% ipython --no-banner

In [1]: import numpy as np

In [2]: np.set_printoptions(precision=3, suppress=True, linewidth=200)

In [3]: def rd(a):
   ...:     return np.round(a, 3) + 0
   ...: 

In [4]: s = 10 * 0.5 ** np.arange(3)

In [5]: rng = np.random.default_rng(1026)

In [6]: M = rng.normal(size=(12, 3)) * rng.permutation(s)

In [7]: rd(M)
Out[7]: 
array([[ -2.388,   2.806,   8.357],
       [  0.896,   3.317,  -8.71 ],
       [ -2.665,  -1.929,   5.797],
       [ -1.103,   0.294,  -7.35 ],
       [  3.916,   5.275, -10.628],
       [  0.47 ,   1.115,  -5.057],
       [ -0.834,  -1.842,   0.528],
       [ -1.803,  -3.264,   7.94 ],
       [ -0.699,   6.269,  -1.804],
       [ -0.884,  -2.443,  12.017],
       [ -0.684,  -4.103,   9.132],
       [ -2.125,   0.771,   1.908]])

In [8]: lab = M[:, 0] > np.median(M[:, 0])

In [9]: f = M[lab].mean(axis=0) - M[~lab].mean(axis=0)

In [10]: np.argsort(-np.abs(f).round(6), kind="stable")
Out[10]: array([2, 0, 1])

In [11]: lab.astype(int)
Out[11]: array([0, 1, 0, 0, 1, 1, 1, 0, 1, 0, 1, 0])

In [12]: ((M - M.mean(axis=0)) @ f > 0).astype(int)
Out[12]: array([0, 1, 0, 1, 1, 1, 0, 0, 1, 0, 0, 0])

In [13]: out = np.array([[9, -1, -4], [-8, -4, -4], [5, 9, -9]])

In [14]: np.vstack([M, out.T]).shape
Out[14]: (15, 3)

In [15]: np.linalg.matrix_rank(np.vstack([M, out.T]))
Out[15]: np.int64(3)

In [16]: rd(np.einsum("ij->j", M))
Out[16]: array([-7.902,  6.267, 12.129])

In [17]: np.linalg.matrix_rank(M @ out)
Out[17]: np.int64(3)

In [18]: out = np.array([[-1, -2, -2, 1, -2, -1],
    ...:     [-2, -1, 1, 2, 0, 0],
    ...:     [0, 1, 0, 1, -2, 2],
    ...:     [0, 2, 0, -1, -1, 0],
    ...:     [-2, 0, 1, 2, 1, 2],
    ...:     [-1, 0, 2, -1, 1, 2]])

In [19]: data = out + out.T

In [20]: data
Out[20]: 
array([[-2, -4, -2,  1, -4, -2],
       [-4, -2,  2,  4,  0,  0],
       [-2,  2,  0,  1, -1,  4],
       [ 1,  4,  1, -2,  1, -1],
       [-4,  0, -1,  1,  2,  3],
       [-2,  0,  4, -1,  3,  4]])

In [21]: x = np.array([-2, 2, 3, 5, -4, 4])

In [22]: a = np.maximum(data @ x, 0)

In [23]: np.maximum(data @ (3 * x), 0)
Out[23]: array([ 9, 90, 99,  0, 42, 45])

In [24]: data * (a > 1e-9)[:, None]
Out[24]: 
array([[-2, -4, -2,  1, -4, -2],
       [-4, -2,  2,  4,  0,  0],
       [-2,  2,  0,  1, -1,  4],
       [ 0,  0,  0,  0,  0,  0],
       [-4,  0, -1,  1,  2,  3],
       [-2,  0,  4, -1,  3,  4]])
